% ipython --no-banner

In [1]: import numpy as np

In [2]: np.set_printoptions(precision=1, suppress=True, linewidth=140, floatmode="fixed")

In [3]: rnd = lambda a: np.round(a, 1) + 0

In [4]: A = np.array([[12.7, -6.5, -1.5],
   ...:     [5.6, -3.7, 0.4],
   ...:     [4.0, -3.1, 0.7],
   ...:     [-0.3, -0.6, 0.0],
   ...:     [0.0, 1.1, 0.5],
   ...:     [-2.3, 5.9, 3.9],
   ...:     [-5.8, 10.6, 7.8],
   ...:     [-21.8, 27.1, 22.6],
   ...:     [-46.2, 48.8, 42.9],
   ...:     [-48.4, 50.6, 44.7]])

In [5]: print(A)
[[ 12.7  -6.5  -1.5]
 [  5.6  -3.7   0.4]
 [  4.0  -3.1   0.7]
 [ -0.3  -0.6   0.0]
 [  0.0   1.1   0.5]
 [ -2.3   5.9   3.9]
 [ -5.8  10.6   7.8]
 [-21.8  27.1  22.6]
 [-46.2  48.8  42.9]
 [-48.4  50.6  44.7]]

In [6]: M2 = A / np.sqrt((A ** 2).mean(axis=1, keepdims=True))

In [7]: print(rnd(np.linalg.norm(M2, axis=1)))
[1.7 1.7 1.7 1.7 1.7 1.7 1.7 1.7 1.7 1.7]

In [8]: print(np.linalg.matrix_rank(M2) == np.linalg.matrix_rank(A))
True

In [9]: dist = np.linalg.norm(A[:, None] - A[None], axis=-1)

In [10]: print(rnd(dist[3]))
[14.4  6.7  5.0  0.0  1.8  7.8 14.7 41.7 79.9 83.3]

In [11]: print(dist.mean(axis=1).argmax())
9

In [12]: print(rnd(np.linalg.norm(A, axis=1)))
[14.3  6.7  5.1  0.7  1.2  7.4 14.4 41.5 79.7 83.1]

In [13]: E = np.load("arr.npy")

In [14]: print(E)
[[-11.2  -6.9   1.1]
 [  2.4   0.7  -1.3]
 [ -1.1  -2.6  24.0]
 [-12.0  -3.0   2.6]
 [  5.5  -3.4   0.6]
 [ -0.2  -6.9   8.3]
 [ -4.7   3.9   4.4]
 [ -8.4   0.4  18.9]
 [ -9.6   1.7  -9.1]
 [  9.8  -1.2 -15.7]
 [  4.4   1.4  -2.7]
 [ 14.2   0.9  -3.1]
 [-12.6  -0.4 -21.1]
 [ -6.1   4.4  -2.0]
 [ -6.3  -1.8  -4.6]
 [  1.8   6.0 -12.5]
 [ -7.0   7.2  -9.2]
 [  7.8   9.8 -10.9]
 [  0.3  -3.8 -26.6]
 [  0.0  -2.9  -3.3]
 [  3.1  -1.1  28.0]]

In [15]: vec = np.array([3, 5, -3])

In [16]: target = E @ vec

In [17]: print(rnd(np.linalg.pinv(E) @ E))
[[1.0 0.0 0.0]
 [0.0 1.0 0.0]
 [0.0 0.0 1.0]]

In [18]: rng = np.random.default_rng(1725)

In [19]: target = target + 0.3 * rng.normal(size=21)

In [20]: print(rnd(target))
[-71.5  14.7 -88.4 -58.6  -2.1 -59.7  -7.7 -80.1   6.7  70.2  28.5  56.4  23.4  10.2 -13.8  72.9  42.7 105.2  61.5  -4.5 -80.2]

In [21]: coef, *_ = np.linalg.lstsq(E, target)

In [22]: print(rnd(coef))
[ 3.0  5.0 -3.0]

In [23]: print(rnd(E.T @ (target - E @ coef)))
[0.0 0.0 0.0]

In [24]: W0 = 3 * np.eye(4) + np.eye(4, k=1)

In [25]: print(W0)
[[3.0 1.0 0.0 0.0]
 [0.0 3.0 1.0 0.0]
 [0.0 0.0 3.0 1.0]
 [0.0 0.0 0.0 3.0]]

In [26]: print(rnd(np.sort(np.linalg.eigvals(W0))))
[3.0 3.0 3.0 3.0]

In [27]: f = np.array([9, -8, 8])

In [28]: J = np.outer(rng.normal(size=27), f) + 0.3 * rng.normal(size=(27, 3))

In [29]: print(rnd(J))
[[ 23.0 -20.9  20.2]
 [  4.0  -3.7   4.3]
 [  7.7  -7.1   7.6]
 [ -2.4   2.5  -2.4]
 [-15.1  13.6 -13.4]
 [ -9.1   7.9  -8.3]
 [ -0.7   0.0  -0.5]
 [  1.4  -1.3   1.1]
 [  4.7  -4.6   4.1]
 [-14.2  12.8 -12.5]
 [ -1.4   1.1  -1.3]
 [ -7.4   6.2  -6.3]
 [ -0.4  -0.3   0.2]
 [ -4.5   4.7  -4.5]
 [-13.7  12.3 -12.7]
 [ 11.7 -10.4  10.7]
 [ -4.4   4.0  -4.0]
 [ -0.5   0.9  -0.7]
 [  6.5  -5.7   5.2]
 [  3.0  -2.7   2.9]
 [ -6.4   5.6  -5.4]
 [  2.8  -2.5   2.1]
 [  9.2  -8.4   8.1]
 [ -3.8   3.1  -2.8]
 [ -4.3   3.5  -3.6]
 [ -2.2   2.0  -2.0]
 [  0.9  -0.7   0.9]]

In [30]: print(np.linalg.matrix_rank(J, rtol=0.1))
1

In [31]: print(np.argsort(-np.linalg.norm(J, axis=0).round(6), kind="stable")[:3])
[0 1 2]

In [32]: print(round(np.log10(np.linalg.cond(J))))
2

In [33]: Ac = J - J.mean(axis=0)

In [34]: V = np.linalg.svd(Ac)[2][:1]

In [35]: M2 = Ac - Ac @ V.T @ V

In [36]: print(rnd(np.linalg.norm(M2) / np.linalg.norm(Ac)))
0.0

In [37]: print(rnd((Ac @ V.T).std(axis=0)))
[13.1]
